$ python -q
>>> import numpy as np
>>> np.set_printoptions(precision=2, suppress=True, linewidth=100, floatmode="fixed")
>>> feats = np.loadtxt("block4.csv", delimiter=",")
>>> feats
array([[3.00, 2.00, 3.00],
       [0.00, 0.00, 0.00],
       [0.00, 0.00, 4.00]])
>>> np.linalg.matrix_power(feats - np.diag(np.diag(feats)), 3)
array([[0.00, 0.00, 0.00],
       [0.00, 0.00, 0.00],
       [0.00, 0.00, 0.00]])
>>> print([int(np.linalg.matrix_rank(np.linalg.matrix_power(feats, p))) for p in range(1, 4)])
[2, 2, 2]
>>> feats @ feats
array([[ 9.00,  6.00, 21.00],
       [ 0.00,  0.00,  0.00],
       [ 0.00,  0.00, 16.00]])
>>> np.linalg.matrix_rank(feats - feats[0, 0] * np.eye(3))
np.int64(2)
>>> np.sort(np.linalg.eigvals(feats))
array([0.00, 3.00, 4.00])
>>> U, sv, VT = np.linalg.svd(feats)
>>> evecs = VT[:(sv > 1e-8).sum()]
>>> rng = np.random.default_rng(944)
>>> x = feats[1] + 4 * feats[2] + rng.integers(2) * np.eye(3)[2]
>>> x
array([ 0.00,  0.00, 16.00])
>>> np.diag(evecs.T @ evecs)
array([0.69, 0.31, 1.00])
>>> np.allclose(evecs.T @ evecs @ x, x)
True
>>> round(np.trace(np.linalg.pinv(feats) @ feats), 2)
np.float64(2.0)
>>> np.round(feats @ np.linalg.pinv(feats) @ feats, 2) + 0
array([[3.00, 2.00, 3.00],
       [0.00, 0.00, 0.00],
       [0.00, 0.00, 4.00]])
>>> np.linalg.lstsq(feats[:-1].T, feats[-1])[2]
np.int32(1)
>>> np.allclose(feats[:-1].T @ np.linalg.lstsq(feats[:-1].T, feats[-1])[0], feats[-1])
False
>>> np.abs(np.diag(np.linalg.qr(feats)[1])) > 1e-9
array([ True, False,  True])
